% python3 -q
>>> import numpy as np
>>> from numpy import linalg as LA
>>> np.set_printoptions(suppress=True, linewidth=200)
>>> def tidy(a):
...     return np.round(a, 2) + 0
... 
>>> F = np.load("x.npy")
>>> F
array([[1.05, 2.  , 3.  ],
       [2.  , 3.05, 3.  ],
       [1.  , 2.  , 3.05]])
>>> ang = np.radians(180)
>>> r_ = np.eye(3)
>>> r_[1, 1] = r_[0, 0] = np.cos(ang)
>>> r_[1, 0], r_[0, 1] = -np.sin(ang), np.sin(ang)
>>> tidy(r_)
array([[-1.,  0.,  0.],
       [ 0., -1.,  0.],
       [ 0.,  0.,  1.]])
>>> out = F @ r_.T
>>> np.allclose(F @ F.T, out @ out.T)
True
>>> tidy(out)
array([[-1.05, -2.  ,  3.  ],
       [-2.  , -3.05,  3.  ],
       [-1.  , -2.  ,  3.05]])
>>> np.allclose(LA.norm(F, axis=1), LA.norm(out, axis=1))
True
>>> tidy(LA.det(r_)), np.trace(r_)
(np.float64(1.0), np.float64(-1.0))
>>> tidy(np.abs(out - F).max(axis=0))
array([4. , 6.1, 0. ])
>>> data = np.load("dump.npy")
>>> data
array([[ 1,  3, -1],
       [ 0,  3,  0],
       [ 0,  0, -2]])
>>> u, v = data[0], data[2]
>>> u @ v
np.int64(2)
>>> pr = (u @ v) / (u @ u) * u
>>> np.outer(u, v)
array([[ 0,  0, -2],
       [ 0,  0, -6],
       [ 0,  0,  2]])
>>> t3 = np.stack([data, -1 * data, data[::-1]])
>>> (t3 @ data.T).shape
(3, 3, 3)
>>> t3.sum(axis=0)
array([[ 0,  0, -2],
       [ 0,  3,  0],
       [ 1,  3, -1]])
>>> LA.matrix_rank(t3)
array([3, 3, 3])
>>> out = data[0, 0] * data[1:] - np.outer(data[1:, 0], data[0])
>>> out
array([[ 0,  3,  0],
       [ 0,  0, -2]])
>>> data[:, 0] / data[0, 0]
array([1., 0., 0.])
>>> LA.matrix_rank(out), LA.matrix_rank(data)
(np.int64(2), np.int64(3))
>>> ev, vecs = LA.eig(data)
>>> tidy(np.sort(LA.eigvals(data @ data)))
array([1., 4., 9.])
>>> tidy(np.sort(LA.eigvals(data.T)))
array([-2.,  1.,  3.])
>>> m1 = np.array([[-0.24, -0.56],
...     [-0.12, -0.28],
...     [-0.03, -0.07],
...     [-0.15, -0.35],
...     [0.15, 0.35]])
>>> LA.lstsq(m1[:-1].T, m1[-1])[2]
np.int32(1)
>>> np.abs(np.diag(LA.qr(m1)[1])) > 1e-9
array([ True, False])
>>> np.unique(m1.round(6), axis=0).shape
(5, 2)
>>> tidy(np.trace(LA.pinv(m1) @ m1))
np.float64(1.0)
>>> J = np.array([[1, 0, 2, 1], [1, 0, 1, 2], [1, 0, 1, 2], [1, 1, 0, 2], [3, 0, 2, 0]])
>>> vec = np.array([2, 1, 2, 1])
>>> target = J @ vec
>>> tidy(LA.pinv(J) @ J)
array([[1., 0., 0., 0.],
       [0., 1., 0., 0.],
       [0., 0., 1., 0.],
       [0., 0., 0., 1.]])
>>> target
array([ 7,  6,  6,  5, 10])
>>> tidy(LA.lstsq(J, target)[0])
array([2., 1., 2., 1.])
>>> rng = np.random.default_rng(72)
>>> target = target + 0.1 * rng.normal(size=5)
>>> tidy(target)
array([6.9 , 6.  , 6.06, 4.83, 9.86])
>>> b, *_ = LA.lstsq(J, target)
>>> b.round()
array([2., 1., 2., 1.])
>>> [round(float(LA.norm(LA.solve(J.T @ J + lam * np.eye(4), J.T @ target))), 2) for lam in (0, 1, 10, 100)]
[3.06, 2.88, 2.17, 0.64]
>>> tidy(LA.norm(target - J @ b))
np.float64(0.04)
>>> tidy(J.T @ (target - J @ b))
array([0., 0., 0., 0.])
>>> feats = np.loadtxt("sample5.csv", delimiter=",")
>>> feats
array([[ 2.,  0.,  0.],
       [ 0., -2., -3.],
       [ 0.,  1.,  1.]])
>>> vec = np.array([-4, 2, 3])
>>> target = feats @ vec
>>> target
array([ -8., -13.,   5.])
>>> tidy(LA.solve(feats.T, feats[0]))
array([1., 0., 0.])
>>> tidy(LA.solve(feats, feats[:, 2]))
array([0., 0., 1.])
>>> tidy(LA.solve(feats, target))
array([-4.,  2.,  3.])
>>> tidy(LA.solve(feats, 2 * target))
array([-8.,  4.,  6.])
>>> u, v = feats[0], feats[1]
>>> u @ v
np.float64(0.0)
>>> pr = (u @ v) / (u @ u) * u
>>> tidy(LA.norm(u + v) ** 2 + LA.norm(u - v) ** 2)
np.float64(34.0)
>>> v - pr
array([ 0., -2., -3.])
>>> LA.matrix_rank(np.outer(u, v))
np.int64(1)
>>> vec = np.array([-2, -1, 2])
>>> h = np.maximum(feats @ vec, 0)
>>> h
array([0., 0., 1.])
>>> feats * (h > 1e-9)[:, None]
array([[ 0.,  0.,  0.],
       [ 0., -0., -0.],
       [ 0.,  1.,  1.]])
>>> ang = np.radians(135)
>>> r_ = np.eye(3)
>>> r_[2, 2] = r_[1, 1] = np.cos(ang)
>>> r_[2, 1], r_[1, 2] = -np.sin(ang), np.sin(ang)
>>> tidy(r_)
array([[ 1.  ,  0.  ,  0.  ],
       [ 0.  , -0.71,  0.71],
       [ 0.  , -0.71, -0.71]])
>>> out = feats @ r_.T
>>> tidy(np.abs(out - feats).max(axis=0))
array([0.  , 1.29, 6.54])
>>> tidy(out)
array([[ 2.  ,  0.  ,  0.  ],
       [ 0.  , -0.71,  3.54],
       [ 0.  ,  0.  , -1.41]])
>>> tidy(LA.det(r_)), tidy(np.trace(r_))
(np.float64(1.0), np.float64(-0.41))
>>> np.allclose(feats @ feats.T, out @ out.T)
True
>>> tidy(LA.svd(feats, compute_uv=False)), tidy(LA.svd(out, compute_uv=False))
(array([3.86, 2.  , 0.26]), array([3.86, 2.  , 0.26]))
>>> u = np.array([9, 8, -4, -9, -2])
>>> arr = np.array([np.roll(u, i) for i in range(5)])
>>> arr
array([[ 9,  8, -4, -9, -2],
       [-2,  9,  8, -4, -9],
       [-9, -2,  9,  8, -4],
       [-4, -9, -2,  9,  8],
       [ 8, -4, -9, -2,  9]])
>>> np.count_nonzero(arr)
np.int64(25)
>>> arr.shape
(5, 5)
>>> np.abs(arr).max()
np.int64(9)
>>> np.unravel_index(np.abs(arr).argmax(), arr.shape)
(np.int64(0), np.int64(0))
>>> np.diff(arr, axis=0)
array([[-11,   1,  12,   5,  -7],
       [ -7, -11,   1,  12,   5],
       [  5,  -7, -11,   1,  12],
       [ 12,   5,  -7, -11,   1]])
>>> arr - arr[0]
array([[  0,   0,   0,   0,   0],
       [-11,   1,  12,   5,  -7],
       [-18, -10,  13,  17,  -2],
       [-13, -17,   2,  18,  10],
       [ -1, -12,  -5,   7,  11]])
>>> K = np.loadtxt("a.csv", delimiter=",")
>>> K
array([[-2.,  1.,  1.,  1.,  1.],
       [ 1., -2.,  1.,  1.,  1.],
       [ 1.,  1., -2.,  1.,  1.],
       [ 1.,  1.,  1., -2.,  1.],
       [ 1.,  1.,  1.,  1., -2.]])
>>> O, r_ = LA.qr(K)
>>> tidy(O @ r_)
array([[-2.,  1.,  1.,  1.,  1.],
       [ 1., -2.,  1.,  1.,  1.],
       [ 1.,  1., -2.,  1.,  1.],
       [ 1.,  1.,  1., -2.,  1.],
       [ 1.,  1.,  1.,  1., -2.]])
>>> tidy(O)
array([[-0.71,  0.27,  0.31,  0.37,  0.45],
       [ 0.35, -0.67,  0.31,  0.37,  0.45],
       [ 0.35,  0.4 , -0.62,  0.37,  0.45],
       [ 0.35,  0.4 ,  0.46, -0.55,  0.45],
       [ 0.35,  0.4 ,  0.46,  0.55, -0.45]])
>>> X = np.load("block5.npy")
>>> X
array([[2, 4, 2, 3],
       [4, 2, 2, 1],
       [2, 2, 2, 2],
       [3, 1, 2, 2]])
>>> ev, vecs = LA.eigh(X)
>>> np.unique(ev.round(6) + 0, return_counts=True)[1]
array([1, 1, 1, 1])
>>> tidy(ev)
array([-2.6 ,  0.29,  1.14,  9.16])
>>> tidy(LA.eigvalsh(X @ X))
array([ 0.09,  1.31,  6.74, 83.86])
>>> tidy(vecs @ np.diag(ev) @ vecs.T)
array([[2., 4., 2., 3.],
       [4., 2., 2., 1.],
       [2., 2., 2., 2.],
       [3., 1., 2., 2.]])
>>> tidy(vecs.T @ X @ vecs)
array([[-2.6 ,  0.  ,  0.  ,  0.  ],
       [ 0.  ,  0.29,  0.  ,  0.  ],
       [ 0.  ,  0.  ,  1.14,  0.  ],
       [ 0.  ,  0.  ,  0.  ,  9.16]])
>>> (ev > 1e-8).sum(), (ev < -1e-8).sum()
(np.int64(3), np.int64(1))
